% python3 -q
>>> import numpy as np
>>> from numpy import linalg as LA
>>> np.set_printoptions(precision=3, suppress=True, linewidth=100, sign=" ")
>>> tidy = lambda a: np.round(a, 3) + 0
>>> M = np.loadtxt("a.csv", delimiter=",")
>>> M
array([[-1.087,  2.07 , -1.185,  0.946,  2.872,  0.019, -0.004],
       [-0.917,  1.778, -1.026,  1.009,  2.909, -0.031,  0.126],
       [-0.957,  1.94 , -0.996,  1.086,  3.053,  0.037,  0.088],
       [-0.997,  1.82 , -1.049,  0.908,  2.949,  0.021, -0.007],
       [-1.005,  2.02 , -0.877,  1.138,  2.826, -0.036,  0.167],
       [-0.912,  1.896, -0.923,  1.067,  3.009, -0.204,  0.21 ],
       [-1.016,  2.053, -0.965,  1.105,  3.039,  0.03 , -0.13 ],
       [-1.054,  1.921, -1.039,  0.94 ,  2.993, -0.19 ,  0.057],
       [-0.914,  2.072, -1.104,  0.847,  2.927, -0.024, -0.059],
       [-1.   ,  2.265, -1.039,  1.014,  2.974,  0.022, -0.162],
       [-1.105,  1.854, -1.056,  1.071,  2.862,  0.211,  0.073],
       [-0.877, -3.221, -2.055, -2.036,  2.21 ,  0.144, -1.868],
       [-0.957, -2.973, -2.002, -1.979,  1.845,  0.126, -2.089],
       [-0.821, -3.066, -2.03 , -1.775,  2.051, -0.096, -2.118],
       [-0.95 , -3.01 , -2.121, -2.14 ,  2.009,  0.089, -1.971],
       [-0.89 , -2.978, -1.983, -1.974,  1.951, -0.089, -1.892],
       [-1.006, -3.084, -2.042, -1.876,  2.098,  0.118, -2.137],
       [-0.842, -2.887, -1.963, -2.03 ,  2.146,  0.058, -1.916],
       [-1.058, -2.857, -2.07 , -2.09 ,  2.022, -0.007, -2.055],
       [-1.122, -2.997, -2.184, -1.958,  1.843, -0.108, -1.916],
       [-0.988, -2.813, -1.996, -1.855,  1.935,  0.116, -2.035],
       [-0.819, -2.916, -1.918, -1.849,  1.943, -0.057, -2.116],
       [-1.024,  0.892, -1.03 , -3.057,  0.042, -1.919,  3.103],
       [-0.82 ,  0.802, -1.177, -2.921,  0.034, -1.983,  3.015],
       [-0.828,  1.09 , -0.887, -3.005,  0.14 , -1.988,  2.942],
       [-1.197,  1.215, -1.008, -2.938, -0.114, -1.969,  3.129],
       [-1.091,  0.773, -0.937, -2.976, -0.074, -2.136,  3.064],
       [-1.038,  0.868, -1.123, -2.883,  0.099, -1.927,  2.991],
       [-1.017,  1.041, -1.099, -2.978,  0.009, -2.077,  3.093],
       [-0.919,  0.867, -0.892, -3.133, -0.115, -2.023,  2.878],
       [-1.06 ,  0.87 , -0.912, -2.955, -0.039, -1.954,  3.105],
       [-1.085,  0.866, -0.891, -2.944,  0.039, -2.061,  2.972],
       [-1.089,  1.064, -1.179, -2.997,  0.096, -2.147,  3.108]])
>>> U, sv, vt = LA.svd(M)
>>> np.argmax(sv[:-1] / (sv[1:] + 1e-6)) + 1
np.int64(3)
>>> tidy(sv)
array([ 16.891,  16.667,  13.038,   0.692,   0.587,   0.508,   0.398])
>>> other = U[:, :3] @ np.diag(sv[:3]) @ vt[:3]
>>> tidy(np.abs(M - other).max())
np.float64(0.197)
>>> m1 = np.load("test9.npy")
>>> tidy(m1)
array([[  4.953, -12.817,  -6.553,   3.398,   0.532],
       [  3.255,  -8.145,  -4.421,   2.403,   1.081],
       [  1.433,  -3.888,  -2.435,   1.283,   1.113],
       [  0.33 ,  -1.693,  -1.309,   0.528,   0.673],
       [  0.083,  -1.193,  -1.005,   0.328,   0.468],
       [  0.018,  -1.044,  -0.905,   0.267,   0.397],
       [ -0.118,  -0.359,  -0.352,   0.036,   0.066],
       [ -0.067,  -0.154,  -0.153,   0.006,   0.012],
       [ -0.034,  -0.073,  -0.073,   0.001,   0.003],
       [  0.003,   0.005,   0.005,   0.   ,   0.   ],
       [  0.054,   0.101,   0.1  ,   0.002,   0.005],
       [  0.85 ,   1.277,   1.187,   0.201,   0.492],
       [  3.244,   5.496,   4.345,   1.098,   3.347],
       [  6.291,  12.778,   9.118,   2.375,   8.41 ],
       [  7.372,  15.801,  11.008,   2.843,  10.479],
       [  7.645,  16.599,  11.501,   2.962,  11.021]])
>>> rng = np.random.default_rng(18245)
>>> other = m1 + rng.integers(-2, 3, (16, 3)) @ rng.integers(-2, 3, (3, 5))
>>> tidy(other)
array([[  8.953, -11.817,  -0.553,   4.398,  -5.468],
       [  7.255,  -8.145,   2.579,   5.403,  -4.919],
       [  4.433,  -9.888,  -2.435,  -0.717,  -0.887],
       [ -5.67 ,  -1.693,  -7.309,   2.528,   8.673],
       [ -1.917,  -7.193,  -3.005,   4.328,   4.468],
       [ -2.982,  -1.044,  -3.905,   1.267,   4.397],
       [  4.882,  -0.359,   1.648,  -5.964,  -5.934],
       [ -4.067,  -1.154,  -6.153,  -0.994,   6.012],
       [  3.966,   2.927,   3.927,  -2.999,  -5.997],
       [  0.003,   0.005,   0.005,   0.   ,   0.   ],
       [  0.054,  -4.899,  -3.9  ,  -2.998,   2.005],
       [  0.85 ,  -5.723,  -0.813,   1.201,   2.492],
       [  2.244,   7.496,   7.345,   6.098,   3.347],
       [ 12.291,  14.778,  13.118,  -3.625,   0.41 ],
       [  4.372,  14.801,   9.008,   5.843,  14.479],
       [  6.645,  18.599,  14.501,   7.962,  11.021]])
>>> tidy(other - m1)
array([[ 4.,  1.,  6.,  1., -6.],
       [ 4.,  0.,  7.,  3., -6.],
       [ 3., -6.,  0., -2., -2.],
       [-6.,  0., -6.,  2.,  8.],
       [-2., -6., -2.,  4.,  4.],
       [-3.,  0., -3.,  1.,  4.],
       [ 5.,  0.,  2., -6., -6.],
       [-4., -1., -6., -1.,  6.],
       [ 4.,  3.,  4., -3., -6.],
       [ 0.,  0.,  0.,  0.,  0.],
       [ 0., -5., -4., -3.,  2.],
       [ 0., -7., -2.,  1.,  2.],
       [-1.,  2.,  3.,  5.,  0.],
       [ 6.,  2.,  4., -6., -8.],
       [-3., -1., -2.,  3.,  4.],
       [-1.,  2.,  3.,  5.,  0.]])
>>> idx = m1[:, 1] > np.median(m1[:, 1])
>>> f = m1[idx].mean(axis=0) - m1[~idx].mean(axis=0)
>>> (((m1 - m1.mean(axis=0)) @ f > 0) == idx).mean()
np.float64(0.75)
>>> tidy(f)
array([  1.942,  10.16 ,   6.791,   0.154,   3.677])
>>> rk = LA.matrix_rank(m1)
>>> rk
np.int64(3)
>>> null = LA.svd(m1)[2][rk:].T
>>> [int(LA.matrix_rank(m1[:i])) for i in range(1, len(m1) + 1)]
[1, 2, 3, 3, 3, 3, 3, 3, 3, 3, 3, 3, 3, 3, 3, 3]
>>> LA.matrix_rank(m1.T @ m1), LA.matrix_rank(m1 @ m1.T)
(np.int64(3), np.int64(3))
>>> null.shape
(5, 2)
>>> K = np.array([[-19, -3, 3, 2, 0, 3, 2],
...     [3, -22, 1, 0, 1, 3, -1],
...     [-1, -2, -30, -1, 2, 0, 2],
...     [3, -1, 1, -23, -2, 2, 3],
...     [0, 2, 3, 3, 32, -3, 0],
...     [-1, 3, 2, 2, 0, 27, 3],
...     [2, 1, -2, 1, -3, -2, -32]])
>>> other = K / np.sqrt((K ** 2).mean(axis=1, keepdims=True))
>>> tidy(other[3])
array([ 0.336, -0.112,  0.112, -2.578, -0.224,  0.224,  0.336])
>>> tidy(LA.norm(other, axis=1))
array([ 2.646,  2.646,  2.646,  2.646,  2.646,  2.646,  2.646])
>>> LA.matrix_rank(other) == LA.matrix_rank(K)
np.True_
>>> d = LA.norm(m1[:, None] - m1[None], axis=-1)
>>> np.flatnonzero(d[0] < d.mean() / 2)
array([ 0])
>>> d[0].round(6).argsort(kind="stable")[:4]
array([ 0,  1,  2,  3])
>>> LA.matrix_rank(d ** 2)
np.int64(5)
>>> J = np.load("block5.npy")
>>> J
array([[ 1. , -0.1,  0.9,  0.4, -3.5,  0.7,  0.4,  0.6],
       [-1.4, -0.4,  1.2,  1.1, -1. ,  0.6,  1.1,  1.2],
       [ 0.5,  1.3,  0.2, -0.8,  0. , -1.7, -0.3, -0.9],
       [-0.1, -1.2,  0.1, -0.3, -7. ,  0. ,  2.2,  1.2],
       [ 0.3, -0.3,  0. ,  0.1,  4. ,  0.1, -2.1,  0.7],
       [ 0.7,  2. ,  0.4, -1.2, -2. ,  1.5, -1. ,  1.3]])
>>> f = np.array([1, -2])
>>> tidy(np.convolve(J[5], f))
array([ 0.7,  0.6, -3.6, -2. ,  0.4,  5.5, -4. ,  3.3, -2.6])
>>> tidy(np.cross(J[5, :3], J[0, :3]))
array([ 1.84, -0.23, -2.07])
>>> f, r1 = J[3], J[5]
>>> f @ f
np.float64(56.83)
>>> f @ r1
np.float64(11.29)
>>> p = (f @ r1) / (f @ f) * f
>>> tidy(r1 - p)
array([ 0.72 ,  2.238,  0.38 , -1.14 , -0.609,  1.5  , -1.437,  1.062])
>>> tidy(LA.norm(f + r1) ** 2 + LA.norm(f - r1) ** 2)
np.float64(143.72)
>>> other = J / LA.norm(J, axis=1, keepdims=True)
>>> cov = other @ other.T
>>> (np.abs(cov) > 0.9).astype(int)
array([[ 1,  0,  0,  0,  0,  0],
       [ 0,  1,  0,  0,  0,  0],
       [ 0,  0,  1,  0,  0,  0],
       [ 0,  0,  0,  1,  1,  0],
       [ 0,  0,  0,  1,  1,  0],
       [ 0,  0,  0,  0,  0,  1]])
>>> (cov - 2 * np.eye(6)).round(6).argmax(axis=1)
array([ 3,  3,  5,  0,  2,  0])
>>> tidy(np.degrees(np.arccos(np.clip(cov[1, 3], -1, 1))))
np.float64(59.7)
>>> tidy(LA.norm(other, axis=1))
array([ 1.,  1.,  1.,  1.,  1.,  1.])
